$ python -q
>>> import numpy as np
>>> import numpy.linalg as la
>>> np.set_printoptions(precision=2, suppress=True, linewidth=160, floatmode="fixed")
>>> mat = np.load("case18.npy")
>>> mat
array([[ 0.32, -0.59, -0.43, -0.54, -1.93, -0.70, -2.04,  2.43, -1.43,  0.36, -2.19],
       [ 0.33,  2.84, -0.32, -0.41,  0.13, -0.85,  1.04,  0.92,  1.23,  0.94,  2.74],
       [ 2.88,  4.60, -0.28, -0.16, -1.27, -4.19, -1.73,  3.16,  1.86,  2.54,  3.26],
       [ 1.84, -0.15,  0.81,  1.22,  0.69, -1.72, -1.34, -1.37,  1.13,  0.32,  0.53],
       [ 1.19, -1.56,  1.20,  1.69,  1.80, -0.50, -0.49, -3.40,  1.15, -0.56,  0.16],
       [-2.06,  0.04, -1.16, -1.70, -1.62,  1.74,  0.80,  2.68, -1.90, -0.20, -1.44],
       [-0.80, -1.32, -0.44, -0.64, -1.27,  0.77, -0.77,  1.40, -1.66, -0.34, -2.34],
       [ 1.44,  1.88,  0.04,  0.16, -0.29, -1.93, -0.79,  0.92,  1.02,  1.06,  1.54],
       [ 1.20,  1.78, -0.46, -0.52, -1.66, -2.00, -1.64,  2.86, -0.06,  1.28,  0.26],
       [ 0.54, -1.01,  0.75,  1.04,  1.30, -0.05,  0.01, -2.35,  0.75, -0.46,  0.21],
       [ 0.96, -0.78,  1.30,  1.80,  2.72, -0.18,  0.78, -4.34,  1.98, -0.60,  1.66],
       [-3.28,  1.94, -1.82, -2.68, -1.55,  2.67,  2.89,  3.58, -1.64,  0.02,  0.32]])
>>> Uu, sigma, vt = la.svd(mat)
>>> np.argmax(sigma[:-1] / (sigma[1:] + 1e-6)) + 1
np.int64(3)
>>> sigma.round(2) + 0
array([13.06, 11.80,  6.97,  0.00,  0.00,  0.00,  0.00,  0.00,  0.00,  0.00,  0.00])
>>> M2 = Uu[:, :3] @ np.diag(sigma[:3]) @ vt[:3]
>>> M2
array([[ 0.32, -0.59, -0.43, -0.54, -1.93, -0.70, -2.04,  2.43, -1.43,  0.36, -2.19],
       [ 0.33,  2.84, -0.32, -0.41,  0.13, -0.85,  1.04,  0.92,  1.23,  0.94,  2.74],
       [ 2.88,  4.60, -0.28, -0.16, -1.27, -4.19, -1.73,  3.16,  1.86,  2.54,  3.26],
       [ 1.84, -0.15,  0.81,  1.22,  0.69, -1.72, -1.34, -1.37,  1.13,  0.32,  0.53],
       [ 1.19, -1.56,  1.20,  1.69,  1.80, -0.50, -0.49, -3.40,  1.15, -0.56,  0.16],
       [-2.06,  0.04, -1.16, -1.70, -1.62,  1.74,  0.80,  2.68, -1.90, -0.20, -1.44],
       [-0.80, -1.32, -0.44, -0.64, -1.27,  0.77, -0.77,  1.40, -1.66, -0.34, -2.34],
       [ 1.44,  1.88,  0.04,  0.16, -0.29, -1.93, -0.79,  0.92,  1.02,  1.06,  1.54],
       [ 1.20,  1.78, -0.46, -0.52, -1.66, -2.00, -1.64,  2.86, -0.06,  1.28,  0.26],
       [ 0.54, -1.01,  0.75,  1.04,  1.30, -0.05,  0.01, -2.35,  0.75, -0.46,  0.21],
       [ 0.96, -0.78,  1.30,  1.80,  2.72, -0.18,  0.78, -4.34,  1.98, -0.60,  1.66],
       [-3.28,  1.94, -1.82, -2.68, -1.55,  2.67,  2.89,  3.58, -1.64,  0.02,  0.32]])
>>> print(la.matrix_rank(M2))
3
>>> print(la.matrix_rank(mat, rtol=0.05))
3
>>> print(round(np.abs(mat - M2).max(), 2))
0.0
>>> x = np.array([2, -2, 2, 2, -1, 1, 1, -1, 1, 2, -2])
>>> h = np.maximum(M2 @ x, 0)
>>> M2 * (h > 1e-9)[:, None]
array([[ 0.32, -0.59, -0.43, -0.54, -1.93, -0.70, -2.04,  2.43, -1.43,  0.36, -2.19],
       [ 0.00,  0.00, -0.00, -0.00,  0.00, -0.00,  0.00,  0.00,  0.00,  0.00,  0.00],
       [ 0.00,  0.00, -0.00, -0.00, -0.00, -0.00, -0.00,  0.00,  0.00,  0.00,  0.00],
       [ 1.84, -0.15,  0.81,  1.22,  0.69, -1.72, -1.34, -1.37,  1.13,  0.32,  0.53],
       [ 1.19, -1.56,  1.20,  1.69,  1.80, -0.50, -0.49, -3.40,  1.15, -0.56,  0.16],
       [-0.00,  0.00, -0.00, -0.00, -0.00,  0.00,  0.00,  0.00, -0.00, -0.00, -0.00],
       [-0.80, -1.32, -0.44, -0.64, -1.27,  0.77, -0.77,  1.40, -1.66, -0.34, -2.34],
       [ 0.00,  0.00,  0.00,  0.00, -0.00, -0.00, -0.00,  0.00,  0.00,  0.00,  0.00],
       [ 0.00,  0.00, -0.00, -0.00, -0.00, -0.00, -0.00,  0.00, -0.00,  0.00,  0.00],
       [ 0.54, -1.01,  0.75,  1.04,  1.30, -0.05,  0.01, -2.35,  0.75, -0.46,  0.21],
       [ 0.96, -0.78,  1.30,  1.80,  2.72, -0.18,  0.78, -4.34,  1.98, -0.60,  1.66],
       [-0.00,  0.00, -0.00, -0.00, -0.00,  0.00,  0.00,  0.00, -0.00,  0.00,  0.00]])
>>> M2 = mat / np.sqrt((mat ** 2).mean(axis=1, keepdims=True))
>>> la.matrix_rank(M2) == la.matrix_rank(mat)
np.True_
>>> la.norm(M2, axis=1)
array([3.32, 3.32, 3.32, 3.32, 3.32, 3.32, 3.32, 3.32, 3.32, 3.32, 3.32, 3.32])
>>> x = np.array([0, 0, -2, -1, 2, 1, -2, -1, 2, 2, -1])
>>> print(np.sign((mat @ x).round(6)))
[-1.00 -1.00 -1.00  1.00  1.00 -1.00 -1.00  1.00 -1.00  1.00  1.00 -1.00]
>>> (mat @ x).argmax()
np.int64(10)
>>> la.norm(mat @ x) <= la.norm(mat, 2) * la.norm(x) + 1e-9
np.True_
>>> mat @ np.eye(11)[5]
array([-0.70, -0.85, -4.19, -1.72, -0.50,  1.74,  0.77, -1.93, -2.00, -0.05, -0.18,  2.67])
>>> np.argsort(-la.norm(mat, axis=0).round(6), kind="stable")[:3]
array([7, 1, 5])
>>> [round(float(x), 2) for x in la.svd(mat, compute_uv=False)[:3]]
[13.06, 11.8, 6.97]
>>> A = np.load("layer3.npy")
>>> print(A)
[[ 0  1  0  0 -3  0 -3  0  0  0  0]
 [ 3  0 -1  0  2  0  0  3  3  0  0]
 [ 0  0  0  0  0  0  0  0  0 -3  0]
 [ 0  0  0  1  0  0  1  0 -1  0  0]
 [-1  0 -1  2 -1  0  0  0  0  0  2]
 [ 2  0  3  0  0  1  0  0  0 -3  0]
 [ 0  0  0  0  0 -3  0  0  0  1  0]
 [ 0 -2  0 -2  0  0  0  0  0  0  3]
 [ 0  0  0  0 -3  0  0 -1  0  0  0]
 [ 0  0  0  0  0  0  0 -3  0  0  0]
 [ 0  0 -2  0  0  0 -2  0  0  0  0]]
>>> x = np.array([0, 0, 3, 2, 3, 0, 2, -3, -1, -2, 0])
>>> target = A @ x
>>> target
array([-15,  -9,   6,   5,  -2,  15,  -2,  -4,  -6,   9, -10])
>>> np.round(la.solve(A, A[:, 0]), 2) + 0
array([1.00, 0.00, 0.00, 0.00, 0.00, 0.00, 0.00, 0.00, 0.00, 0.00, 0.00])
>>> np.round(la.solve(A, target), 2) + 0
array([ 0.00,  0.00,  3.00,  2.00,  3.00,  0.00,  2.00, -3.00, -1.00, -2.00,  0.00])
>>> np.round(la.solve(A, target + A[:, 6]), 2) + 0
array([ 0.00,  0.00,  3.00,  2.00,  3.00,  0.00,  3.00, -3.00, -1.00, -2.00,  0.00])
>>> m1 = np.load("out17.npy")
>>> print(m1)
[[ 1.63  4.66 -1.63  0.18 -0.14]
 [-0.10 -0.60  0.26 -0.11  0.13]
 [-0.52 -1.57  0.46  0.07  0.01]
 [ 0.41  0.71 -0.20  0.02 -0.07]
 [ 0.15  0.40 -0.04  0.12  0.10]
 [ 0.87  2.57 -0.98 -0.17  0.01]
 [ 0.53  1.55 -0.40  0.04  0.13]
 [ 0.00  0.16 -0.21  0.03 -0.04]
 [-1.37 -4.21  1.30 -0.12 -0.11]
 [ 0.33  0.80 -0.21 -0.08  0.01]
 [ 0.17  1.00 -0.44  0.03 -0.06]
 [-0.16 -0.27  0.20  0.15  0.05]
 [ 0.54  1.26 -0.44  0.03  0.04]
 [-1.75 -5.18  1.85 -0.06 -0.11]
 [ 1.06  3.52 -1.23  0.04  0.00]
 [ 0.71  1.97 -0.74  0.07  0.01]
 [-0.01  0.31 -0.05  0.08  0.06]
 [ 1.16  3.36 -1.17  0.24  0.02]]
>>> M2 = np.c_[m1[:, :4] @ np.array([[4, 1, 5, 5], [0, 4, 0, 5], [1, 0, 1, -2], [-3, 0, -1, 2]]), np.array([5, 9, 1, 2, 2, 2, 5, 9, 1, 7, 4, 7, 9, 3, 5, 9, 7, 2])]
>>> M2
array([[  4.35,  20.27,   6.34,  35.07,   5.00],
       [  0.19,  -2.50,  -0.13,  -4.24,   9.00],
       [ -1.83,  -6.80,  -2.21, -11.23,   1.00],
       [  1.38,   3.25,   1.83,   6.04,   2.00],
       [  0.20,   1.75,   0.59,   3.07,   2.00],
       [  3.01,  11.15,   3.54,  18.82,   2.00],
       [  1.60,   6.73,   2.21,  11.28,   5.00],
       [ -0.30,   0.64,  -0.24,   1.28,   9.00],
       [ -3.82, -18.21,  -5.43, -30.74,   1.00],
       [  1.35,   3.53,   1.52,   5.91,   7.00],
       [  0.15,   4.17,   0.38,   6.79,   4.00],
       [ -0.89,  -1.24,  -0.75,  -2.25,   7.00],
       [  1.63,   5.58,   2.23,   9.94,   9.00],
       [ -4.97, -22.47,  -6.84, -38.47,   3.00],
       [  2.89,  15.14,   4.03,  25.44,   5.00],
       [  1.89,   8.59,   2.74,  15.02,   9.00],
       [ -0.33,   1.23,  -0.18,   1.76,   7.00],
       [  2.75,  14.60,   4.39,  25.42,   2.00]])
>>> print(la.norm(la.qr(m1)[0].T @ M2, axis=0) ** 2 / ((M2 ** 2).sum(axis=0) + 1e-12))
[1.00 1.00 1.00 1.00 0.15]
>>> print(la.matrix_rank(M2))
5
>>> np.round(la.norm(M2 - m1 @ la.lstsq(m1, M2)[0], axis=0), 2) + 0
array([ 0.00,  0.00,  0.00,  0.00, 22.41])
